>>> import numpy as np
>>> np.set_printoptions(precision=2, suppress=True, linewidth=160)
>>> def tidy(a):
...     return np.round(a, 2) + 0
... 
>>> feats = np.array([[-8, 0, -9, -3, 2], [7, -8, -8, 8, 0], [13, -24, -33, 21, 2]])
>>> rk = np.linalg.matrix_rank(feats)
>>> rk
np.int64(2)
>>> N = np.linalg.svd(feats)[2][rk:].T
>>> [int(np.linalg.matrix_rank(np.delete(feats, i, axis=0))) for i in range(3)]
[2, 2, 2]
>>> [round(float(x), 2) for x in np.linalg.svd(feats, compute_uv=False)[:3]]
[50.11, 12.9, 0.0]
>>> tidy(np.linalg.norm(feats, 2) / np.linalg.norm(feats))
np.float64(0.97)
>>> np.linalg.matrix_rank(feats, rtol=0.1)
np.int64(2)
>>> np.linalg.cond(feats) > 100
np.True_
>>> x = np.array([3, 0, 1, 2, -1])
>>> feats @ np.eye(5)[1]
array([  0.,  -8., -24.])
>>> np.sign((feats @ x).round(6))
array([-1,  1,  1])
>>> T = np.stack([feats, 5 * feats, feats[::-1]])
>>> (T @ feats.T).shape
(3, 3, 3)
>>> np.einsum("bij,cij->bc", T, T)
array([[ 2678, 13390,   509],
       [13390, 66950,  2545],
       [  509,  2545,  2678]])
>>> np.linalg.matrix_rank(T)
array([2, 2, 2])
>>> B = feats / np.sqrt((feats ** 2).mean(axis=1, keepdims=True))
>>> tidy(np.linalg.norm(B, axis=1))
array([2.24, 2.24, 2.24])
>>> r0 = np.array([1, 2, -2])
>>> data = 3 * np.eye(3) + np.outer(r0, r0)
>>> data
array([[ 4.,  2., -2.],
       [ 2.,  7., -4.],
       [-2., -4.,  7.]])
>>> tidy(np.linalg.det(data[::-1]))
np.float64(-108.0)
>>> np.kron(np.eye(2, dtype=int), data)
array([[ 4.,  2., -2.,  0.,  0., -0.],
       [ 2.,  7., -4.,  0.,  0., -0.],
       [-2., -4.,  7., -0., -0.,  0.],
       [ 0.,  0., -0.,  4.,  2., -2.],
       [ 0.,  0., -0.,  2.,  7., -4.],
       [-0., -0.,  0., -2., -4.,  7.]])
>>> tidy(np.linalg.eigvals(data))
array([ 3., 12.,  3.])
>>> tidy(np.linalg.det(2 * data)), tidy(np.linalg.det(data))
(np.float64(864.0), np.float64(108.0))
